% ipython --no-banner

In [1]: import numpy as np

In [2]: np.set_printoptions(precision=2, suppress=True, linewidth=140)

In [3]: def rd(a):
   ...:     return np.round(a, 2) + 0
   ...: 

In [4]: E = np.array([[-0.1, -1.6, -1.2, 1.2, 0.3, -1.2, -4.0],
   ...:     [0.1, -0.1, 2.2, -0.3, 0.7, 1.1, -3.0],
   ...:     [0.0, -1.0, 0.7, 0.1, -1.0, -0.3, -2.0],
   ...:     [0.2, 1.3, -1.5, 1.2, 0.3, -1.1, 7.0],
   ...:     [0.4, 0.9, 0.7, -0.7, 1.0, 1.2, -1.0]])

In [5]: rng = np.random.default_rng(84)

In [6]: out = E + rng.integers(-2, 3, (5, 4)) @ rng.integers(-2, 3, (4, 7))

In [7]: rd(out)
Out[7]: 
array([[ 2.9, -0.6, -0.2,  2.2,  2.3, -6.2, -5. ],
       [ 1.1,  1.9,  5.2, -2.3, -0.3, -3.9, -6. ],
       [ 6. ,  4. ,  5.7, -0.9, -3. , -1.3,  2. ],
       [-5.8, -2.7, -4.5,  1.2,  0.3, -0.1,  3. ],
       [ 3.4,  4.9,  1.7, -4.7,  2. , -1.8, -2. ]])

In [8]: rd(out - E)
Out[8]: 
array([[ 3.,  1.,  1.,  1.,  2., -5., -1.],
       [ 1.,  2.,  3., -2., -1., -5., -3.],
       [ 6.,  5.,  5., -1., -2., -1.,  4.],
       [-6., -4., -3.,  0.,  0.,  1., -4.],
       [ 3.,  4.,  1., -4.,  1., -3., -1.]])

In [9]: np.linalg.matrix_rank(out - E, tol=1e-8)
Out[9]: np.int64(4)

In [10]: np.abs(out - E).sum(axis=1)
Out[10]: array([14., 17., 24., 18., 17.])

In [11]: w1 = np.array([[-3, -2, -2, 4, -1, -4],
    ...:     [2, 4, -5, -5, -1, -2],
    ...:     [0, -4, -1, -3, -5, 2],
    ...:     [2, 5, 3, -2, -1, 3],
    ...:     [3, 5, 2, 5, 1, 0],
    ...:     [-4, 5, 5, 4, 4, -2],
    ...:     [1, 1, 5, 1, 3, 4]])

In [12]: c = np.array([2, 0, 2, 3, 0, 0])

In [13]: act = np.maximum(E @ w1 + c, 0)

In [14]: (act > 0).mean(axis=0)
Out[14]: array([0.4, 0.4, 0.2, 0.8, 0.2, 0.2])

In [15]: Z = np.array([[8, 9], [-1, 7], [9, 0], [3, 0], [-1, 6], [6, -8]])

In [16]: (act @ Z).round(6).argmax(axis=1)
Out[16]: array([0, 0, 0, 0, 1])

In [17]: w1 @ Z
Out[17]: 
array([[-51, -15],
       [-59,  56],
       [  3, -74],
       [ 51,  23],
       [ 51,  68],
       [  4,  39],
       [ 76,   2]])

In [18]: rd(act @ Z)
Out[18]: 
array([[ 39.1,  28.8],
       [  8.4,   0. ],
       [  0. ,   0. ],
       [555.7, 217.9],
       [ 18.1,  45.5]])

In [19]: r0, v = E[0], E[2]

In [20]: r0 @ r0
Out[20]: np.float64(22.98)

In [21]: pr = (r0 @ v) / (r0 @ r0) * r0

In [22]: rd(np.linalg.norm(r0 + v) ** 2 + np.linalg.norm(r0 - v) ** 2)
Out[22]: np.float64(59.14)

In [23]: rd((v - pr) @ r0)
Out[23]: np.float64(0.0)

In [24]: np.linalg.matrix_rank(np.outer(r0, v))
Out[24]: np.int64(1)

In [25]: def softmax(z):
    ...:     e = np.exp(z - z.max(axis=-1, keepdims=True))
    ...:     return e / e.sum(axis=-1, keepdims=True)
    ...: 

In [26]: rd(softmax(E).sum(axis=1))
Out[26]: array([1., 1., 1., 1., 1.])

In [27]: scores = E @ E.T / np.sqrt(7)

In [28]: rd(softmax(scores))
Out[28]: 
array([[0.99, 0.  , 0.  , 0.  , 0.  ],
       [0.05, 0.89, 0.03, 0.  , 0.03],
       [0.54, 0.22, 0.22, 0.  , 0.02],
       [0.  , 0.  , 0.  , 1.  , 0.  ],
       [0.04, 0.57, 0.05, 0.  , 0.34]])
